% python3 -q
>>> import numpy as np
>>> np.set_printoptions(precision=3, suppress=True, linewidth=100, floatmode="fixed")
>>> mat = -3 * np.eye(9) + np.eye(9, k=1)
>>> print(mat)
[[-3.000  1.000  0.000  0.000  0.000  0.000  0.000  0.000  0.000]
 [ 0.000 -3.000  1.000  0.000  0.000  0.000  0.000  0.000  0.000]
 [ 0.000  0.000 -3.000  1.000  0.000  0.000  0.000  0.000  0.000]
 [ 0.000  0.000  0.000 -3.000  1.000  0.000  0.000  0.000  0.000]
 [ 0.000  0.000  0.000  0.000 -3.000  1.000  0.000  0.000  0.000]
 [ 0.000  0.000  0.000  0.000  0.000 -3.000  1.000  0.000  0.000]
 [ 0.000  0.000  0.000  0.000  0.000  0.000 -3.000  1.000  0.000]
 [ 0.000  0.000  0.000  0.000  0.000  0.000  0.000 -3.000  1.000]
 [ 0.000  0.000  0.000  0.000  0.000  0.000  0.000  0.000 -3.000]]
>>> r0, r1 = mat[2], mat[1]
>>> print(r0 @ r0)
10.0
>>> pr = (r0 @ r1) / (r0 @ r0) * r0
>>> print(pr)
[-0.000 -0.000  0.900 -0.300 -0.000 -0.000 -0.000 -0.000 -0.000]
>>> print(round((r1 - pr) @ r0, 3))
-0.0
>>> M = np.tanh(np.array([[0.3, 0.0],
...     [0.4, 0.6],
...     [-2.9, 0.8],
...     [1.3, -0.2],
...     [0.3, 0.8],
...     [0.1, 2.3],
...     [1.0, -2.8],
...     [0.6, 0.0],
...     [-0.3, -1.5],
...     [0.0, 0.2],
...     [0.3, 0.1],
...     [-2.6, 0.5],
...     [-0.4, 0.6],
...     [-0.1, -0.1],
...     [0.3, 1.1],
...     [-1.4, -0.4],
...     [-0.9, 1.1],
...     [0.6, -1.0],
...     [0.9, 0.4],
...     [-0.1, -0.8],
...     [1.3, 1.8],
...     [-0.3, 0.7]]) @ np.array([[0.6, 0.4, -0.3, -0.1, 1.2, 0.4, 0.6, -0.5, -0.6, 0.0],
...     [0.9, 0.7, -0.2, -0.3, -0.5, 1.3, -0.1, 0.9, 0.7, -0.1]]))
>>> print(M.round(3) + 0)
[[ 0.178  0.119 -0.090 -0.030  0.345  0.119  0.178 -0.149 -0.178  0.000]
 [ 0.653  0.523 -0.235 -0.217  0.178  0.735  0.178  0.327  0.178 -0.060]
 [-0.770 -0.537  0.611  0.050 -0.999 -0.119 -0.949  0.974  0.980 -0.080]
 [ 0.537  0.363 -0.336 -0.070  0.930  0.254  0.664 -0.680 -0.726  0.020]
 [ 0.716  0.592 -0.245 -0.264 -0.040  0.821  0.100  0.515  0.363 -0.080]
 [ 0.972  0.929 -0.454 -0.604 -0.774  0.995 -0.168  0.965  0.914 -0.226]
 [-0.958 -0.915  0.254  0.629  0.989 -0.997  0.706 -0.995 -0.988  0.273]
 [ 0.345  0.235 -0.178 -0.060  0.617  0.235  0.345 -0.291 -0.345  0.000]
 [-0.910 -0.824  0.371  0.446  0.371 -0.969 -0.030 -0.834 -0.701  0.149]
 [ 0.178  0.139 -0.040 -0.060 -0.100  0.254 -0.020  0.178  0.139 -0.020]
 [ 0.264  0.188 -0.110 -0.060  0.300  0.245  0.168 -0.060 -0.110 -0.010]
 [-0.804 -0.598  0.592  0.110 -0.998 -0.371 -0.923  0.941  0.957 -0.050]
 [ 0.291  0.254  0.000 -0.139 -0.653  0.551 -0.291  0.629  0.578 -0.060]
 [-0.149 -0.110  0.050  0.040 -0.070 -0.168 -0.050 -0.040 -0.010  0.010]
 [ 0.824  0.711 -0.300 -0.345 -0.188  0.914  0.070  0.686  0.530 -0.110]
 [-0.834 -0.686  0.462  0.254 -0.901 -0.793 -0.664  0.327  0.508  0.040]
 [ 0.422  0.388  0.050 -0.235 -0.926  0.789 -0.572  0.894  0.864 -0.110]
 [-0.493 -0.430  0.020  0.235  0.840 -0.786  0.430 -0.834 -0.786  0.100]
 [ 0.716  0.565 -0.336 -0.207  0.706  0.706  0.462 -0.090 -0.254 -0.040]
 [-0.653 -0.537  0.188  0.245  0.273 -0.793  0.020 -0.585 -0.462  0.080]
 [ 0.984  0.945 -0.635 -0.585  0.578  0.993  0.537  0.749  0.446 -0.178]
 [ 0.422  0.354 -0.050 -0.178 -0.611  0.658 -0.245  0.653  0.585 -0.070]]
>>> other = mat[0, 0] * mat[1:] - np.outer(mat[1:, 0], mat[0])
>>> print(other)
[[ 0.000  9.000 -3.000 -0.000 -0.000 -0.000 -0.000 -0.000 -0.000]
 [ 0.000 -0.000  9.000 -3.000 -0.000 -0.000 -0.000 -0.000 -0.000]
 [ 0.000 -0.000 -0.000  9.000 -3.000 -0.000 -0.000 -0.000 -0.000]
 [ 0.000 -0.000 -0.000 -0.000  9.000 -3.000 -0.000 -0.000 -0.000]
 [ 0.000 -0.000 -0.000 -0.000 -0.000  9.000 -3.000 -0.000 -0.000]
 [ 0.000 -0.000 -0.000 -0.000 -0.000 -0.000  9.000 -3.000 -0.000]
 [ 0.000 -0.000 -0.000 -0.000 -0.000 -0.000 -0.000  9.000 -3.000]
 [ 0.000 -0.000 -0.000 -0.000 -0.000 -0.000 -0.000 -0.000  9.000]]
>>> print(np.flatnonzero(~other.round(6).any(axis=1)))
[]
>>> print(mat[:, 0] / mat[0, 0])
[ 1.000 -0.000 -0.000 -0.000 -0.000 -0.000 -0.000 -0.000 -0.000]
